In [1]: import numpy as np

In [2]: import numpy.linalg as la

In [3]: np.set_printoptions(precision=2, suppress=True, linewidth=120, sign=" ")

In [4]: def rd(a):
   ...:     return np.round(a, 2) + 0
   ...: 

In [5]: A = np.loadtxt("arr.csv", delimiter=",")

In [6]: print(A)
[[-0.82 -0.81  0.25 -2.2  -0.68]
 [-0.05 -1.8   1.01  1.57  1.49]
 [ 0.91  1.68 -0.77  2.21 -3.29]
 [-1.05 -2.4   1.1  -1.55  0.7 ]
 [ 0.65  0.81 -0.3   1.65 -0.05]
 [-0.44 -1.65  0.79  0.38 -1.7 ]]

In [7]: Uu, sv, Vh = la.svd(A)

In [8]: print(np.argmax(sv[:-1] / (sv[1:] + 1e-6)) + 1)
3

In [9]: B = Uu[:, :3] @ np.diag(sv[:3]) @ Vh[:3]

In [10]: rd(np.abs(A - B).max())
Out[10]: np.float64(0.0)

In [11]: la.matrix_rank(B)
Out[11]: np.int64(3)

In [12]: np.abs(np.diag(la.qr(A)[1])) > 1e-9
Out[12]: array([ True,  True,  True, False, False])

In [13]: rd(np.trace(la.pinv(A) @ A))
Out[13]: np.float64(3.0)

In [14]: np.unique(A.round(6), axis=0).shape
Out[14]: (6, 5)

In [15]: r0, r1 = A[0], A[2]

In [16]: rd(r0 @ r0)
Out[16]: np.float64(6.69)

In [17]: p = (r0 @ r1) / (r0 @ r0) * r0

In [18]: la.matrix_rank(np.outer(r0, r1))
Out[18]: np.int64(1)

In [19]: print(rd((r1 - p) @ r0))
0.0

In [20]: Uu, sv, Vh = la.svd(A)

In [21]: vecs = Vh[:(sv > 1e-8).sum()]

In [22]: rng = np.random.default_rng(760)

In [23]: vec = A[3] + 2 * A[5] + rng.integers(2) * np.eye(5)[0]

In [24]: rd(vec)
Out[24]: array([-1.93, -5.7 ,  2.68, -0.79, -2.7 ])

In [25]: rd(la.norm(vec - vecs.T @ vecs @ vec))
Out[25]: np.float64(0.0)

In [26]: M = np.triu(rng.random((5, 5)) < 0.5, 1).astype(int)

In [27]: M = M + M.T

In [28]: M
Out[28]: 
array([[ 0,  1,  1,  1,  0],
       [ 1,  0,  0,  1,  1],
       [ 1,  0,  0,  1,  1],
       [ 1,  1,  1,  0,  0],
       [ 0,  1,  1,  0,  0]])

In [29]: # column 2 repeats column 1

In [30]: [round(float(la.det(M[:i, :i])), 2) + 0 for i in range(1, 6)]
Out[30]: [0.0, -1.0, 0.0, 0.0, 0.0]
